$ ipython --no-banner

In [1]: import numpy as np

In [2]: import numpy.linalg as la

In [3]: np.set_printoptions(suppress=True, linewidth=100)

In [4]: data = np.array([[0, -1, 0, 1], [1, 0, 0, 1], [0, 0, 0, 2], [-1, -1, -2, 0]])

In [5]: data
Out[5]: 
array([[ 0, -1,  0,  1],
       [ 1,  0,  0,  1],
       [ 0,  0,  0,  2],
       [-1, -1, -2,  0]])

In [6]: def softmax(z):
   ...:     e = np.exp(z - z.max(axis=-1, keepdims=True))
   ...:     return e / e.sum(axis=-1, keepdims=True)
   ...: 

In [7]: np.round(softmax(10 * data[3]), 2) + 0
Out[7]: array([0., 0., 0., 1.])

In [8]: np.round(softmax(data[3] + 2), 2)
Out[8]: array([0.2 , 0.2 , 0.07, 0.53])

In [9]: print(np.round(softmax(data).sum(axis=1), 2))
[1. 1. 1. 1.]

In [10]: scores = data @ data.T / np.sqrt(4)

In [11]: np.round(softmax(scores + np.triu(np.full(scores.shape, -np.inf), 1)), 2)
Out[11]: 
array([[1.  , 0.  , 0.  , 0.  ],
       [0.38, 0.62, 0.  , 0.  ],
       [0.21, 0.21, 0.58, 0.  ],
       [0.07, 0.03, 0.04, 0.86]])

In [12]: np.round(softmax(scores), 2)
Out[12]: 
array([[0.31, 0.19, 0.31, 0.19],
       [0.21, 0.35, 0.35, 0.08],
       [0.2 , 0.2 , 0.53, 0.07],
       [0.07, 0.03, 0.04, 0.86]])

In [13]: C2 = data.T @ data

In [14]: print(np.allclose(C2, C2.T))
True

In [15]: q, evecs = la.qr(data[:, :3])[0], la.qr(data[:, 3:])[0]

In [16]: sigma = la.svd(q.T @ evecs, compute_uv=False)

In [17]: sigma.round(2)
Out[17]: array([0.58])

In [18]: np.round(np.degrees(np.arccos(sigma.clip(0, 1))), 2)
Out[18]: array([54.74])
